$ ipython --no-banner

In [1]: import numpy as np

In [2]: np.set_printoptions(precision=3, suppress=True, linewidth=120, floatmode="fixed")

In [3]: feats = np.loadtxt("x.csv", delimiter=",")

In [4]: feats
Out[4]: 
array([[-1.000,  2.000,  0.000,  1.000,  0.000,  2.000, -2.000, -1.000,  1.000],
       [-1.000, -2.000, -2.000,  2.000,  1.000, -1.000, -2.000,  0.000,  1.000],
       [ 0.000,  0.000, -2.000, -2.000, -2.000, -2.000,  0.000, -2.000,  0.000],
       [ 0.000,  1.000, -2.000,  0.000,  1.000,  1.000,  2.000,  1.000,  1.000],
       [ 2.000,  2.000,  1.000,  0.000, -1.000,  1.000,  1.000,  2.000, -1.000],
       [ 2.000,  0.000,  1.000,  0.000, -2.000,  1.000, -1.000,  1.000,  0.000],
       [-2.000, -1.000,  2.000, -1.000,  0.000, -2.000,  0.000, -1.000,  0.000],
       [ 1.000,  2.000, -1.000,  1.000,  0.000,  2.000,  2.000,  1.000,  2.000],
       [ 0.000, -2.000,  2.000,  0.000, -2.000,  1.000,  2.000,  0.000,  0.000]])

In [5]: M2 = feats[0, 0] * feats[1:] - np.outer(feats[1:, 0], feats[0])

In [6]: M2
Out[6]: 
array([[ 0.000,  4.000,  2.000, -1.000, -1.000,  3.000,  0.000, -1.000,  0.000],
       [ 0.000, -0.000,  2.000,  2.000,  2.000,  2.000,  0.000,  2.000, -0.000],
       [ 0.000, -1.000,  2.000, -0.000, -1.000, -1.000, -2.000, -1.000, -1.000],
       [ 0.000, -6.000, -1.000, -2.000,  1.000, -5.000,  3.000,  0.000, -1.000],
       [ 0.000, -4.000, -1.000, -2.000,  2.000, -5.000,  5.000,  1.000, -2.000],
       [ 0.000,  5.000, -2.000,  3.000,  0.000,  6.000, -4.000, -1.000,  2.000],
       [ 0.000, -4.000,  1.000, -2.000, -0.000, -4.000,  0.000,  0.000, -3.000],
       [ 0.000,  2.000, -2.000, -0.000,  2.000, -1.000, -2.000,  0.000, -0.000]])

In [7]: np.flatnonzero(~M2.round(6).any(axis=1))
Out[7]: array([], dtype=int64)

In [8]: rng = np.random.default_rng(960706)

In [9]: lab = rng.integers(0, 3, 9)

In [10]: F = np.array([[0, -2, 0, -3, -6, -1, -7, -9, 6],
    ...:     [0, -6, 0, 2, -5, -9, 0, 7, -7],
    ...:     [8, 0, -2, 7, 5, 1, -2, 6, -7],
    ...:     [4, 5, 8, 5, 0, 1, -4, -2, 4],
    ...:     [9, 2, 6, -5, 2, 7, 8, 6, -9],
    ...:     [8, -3, 0, 4, 2, -6, 7, -8, 8],
    ...:     [4, -2, 5, 6, 1, 1, -8, 9, -5],
    ...:     [-6, -1, 4, -5, -8, 3, 9, -2, 6],
    ...:     [6, 4, 6, -5, -6, -2, 2, -6, -2]]) * (lab[:, None] == lab)

In [11]: F
Out[11]: 
array([[ 0,  0,  0,  0,  0,  0,  0,  0,  0],
       [ 0, -6,  0,  0,  0,  0,  0,  7, -7],
       [ 0,  0, -2,  0,  0,  0,  0,  6, -7],
       [ 0,  0,  0,  5,  0,  1, -4,  0,  0],
       [ 0,  0,  0, -5,  2,  7,  8,  0,  0],
       [ 0,  0,  0,  4,  2, -6,  7,  0,  0],
       [ 0,  0,  0,  6,  1,  1, -8,  0,  0],
       [ 0, -1,  4,  0,  0,  0,  0, -2,  6],
       [ 0,  4,  6,  0,  0,  0,  0, -6, -2]])

In [12]: left, sig, vt = np.linalg.svd(F)

In [13]: evecs = vt[:(sig > 1e-8).sum()]

In [14]: x = F[2] + -2 * F[8] + rng.integers(2) * np.eye(9)[0]

In [15]: x
Out[15]: array([  0.000,  -8.000, -14.000,   0.000,   0.000,   0.000,   0.000,  18.000,  -3.000])

In [16]: np.allclose(evecs.T @ evecs @ x, x)
Out[16]: True

In [17]: np.diff(F, axis=0)
Out[17]: 
array([[  0,  -6,   0,   0,   0,   0,   0,   7,  -7],
       [  0,   6,  -2,   0,   0,   0,   0,  -1,   0],
       [  0,   0,   2,   5,   0,   1,  -4,  -6,   7],
       [  0,   0,   0, -10,   2,   6,  12,   0,   0],
       [  0,   0,   0,   9,   0, -13,  -1,   0,   0],
       [  0,   0,   0,   2,  -1,   7, -15,   0,   0],
       [  0,  -1,   4,  -6,  -1,  -1,   8,  -2,   6],
       [  0,   5,   2,   0,   0,   0,   0,  -4,  -8]])

In [18]: F[:, 9]
Traceback (most recent call last):
  Cell In[18], line 1
    F[:, 9]
IndexError: index 9 is out of bounds for axis 1 with size 9


In [19]: np.linalg.rank(F)
Traceback (most recent call last):
  Cell In[19], line 1
    np.linalg.rank(F)
AttributeError: module 'numpy.linalg' has no attribute 'rank'


In [20]: np.linalg.lstsq(F[:-1].T, F[-1])[2]
Out[20]: np.int32(7)

In [21]: np.abs(np.diag(np.linalg.qr(F)[1])) > 1e-9
Out[21]: array([False,  True,  True,  True,  True,  True,  True,  True,  True])

In [22]: np.round(F @ np.linalg.pinv(F) @ F, 3) + 0
Out[22]: 
array([[ 0.000,  0.000,  0.000,  0.000,  0.000,  0.000,  0.000,  0.000,  0.000],
       [ 0.000, -6.000,  0.000,  0.000,  0.000,  0.000,  0.000,  7.000, -7.000],
       [ 0.000,  0.000, -2.000,  0.000,  0.000,  0.000,  0.000,  6.000, -7.000],
       [ 0.000,  0.000,  0.000,  5.000,  0.000,  1.000, -4.000,  0.000,  0.000],
       [ 0.000,  0.000,  0.000, -5.000,  2.000,  7.000,  8.000,  0.000,  0.000],
       [ 0.000,  0.000,  0.000,  4.000,  2.000, -6.000,  7.000,  0.000,  0.000],
       [ 0.000,  0.000,  0.000,  6.000,  1.000,  1.000, -8.000,  0.000,  0.000],
       [ 0.000, -1.000,  4.000,  0.000,  0.000,  0.000,  0.000, -2.000,  6.000],
       [ 0.000,  4.000,  6.000,  0.000,  0.000,  0.000,  0.000, -6.000, -2.000]])

In [23]: r0, g = feats[4], feats[7]

In [24]: r0 @ g
Out[24]: np.float64(9.0)

In [25]: r0 @ r0
Out[25]: np.float64(17.0)

In [26]: pr = (r0 @ g) / (r0 @ r0) * r0

In [27]: np.linalg.matrix_rank(np.outer(r0, g))
Out[27]: np.int64(1)

In [28]: np.outer(r0, g)
Out[28]: 
array([[ 2.000,  4.000, -2.000,  2.000,  0.000,  4.000,  4.000,  2.000,  4.000],
       [ 2.000,  4.000, -2.000,  2.000,  0.000,  4.000,  4.000,  2.000,  4.000],
       [ 1.000,  2.000, -1.000,  1.000,  0.000,  2.000,  2.000,  1.000,  2.000],
       [ 0.000,  0.000, -0.000,  0.000,  0.000,  0.000,  0.000,  0.000,  0.000],
       [-1.000, -2.000,  1.000, -1.000, -0.000, -2.000, -2.000, -1.000, -2.000],
       [ 1.000,  2.000, -1.000,  1.000,  0.000,  2.000,  2.000,  1.000,  2.000],
       [ 1.000,  2.000, -1.000,  1.000,  0.000,  2.000,  2.000,  1.000,  2.000],
       [ 2.000,  4.000, -2.000,  2.000,  0.000,  4.000,  4.000,  2.000,  4.000],
       [-1.000, -2.000,  1.000, -1.000, -0.000, -2.000, -2.000, -1.000, -2.000]])

In [29]: round(np.linalg.norm(r0 + g) ** 2 + np.linalg.norm(r0 - g) ** 2, 3)
Out[29]: np.float64(74.0)
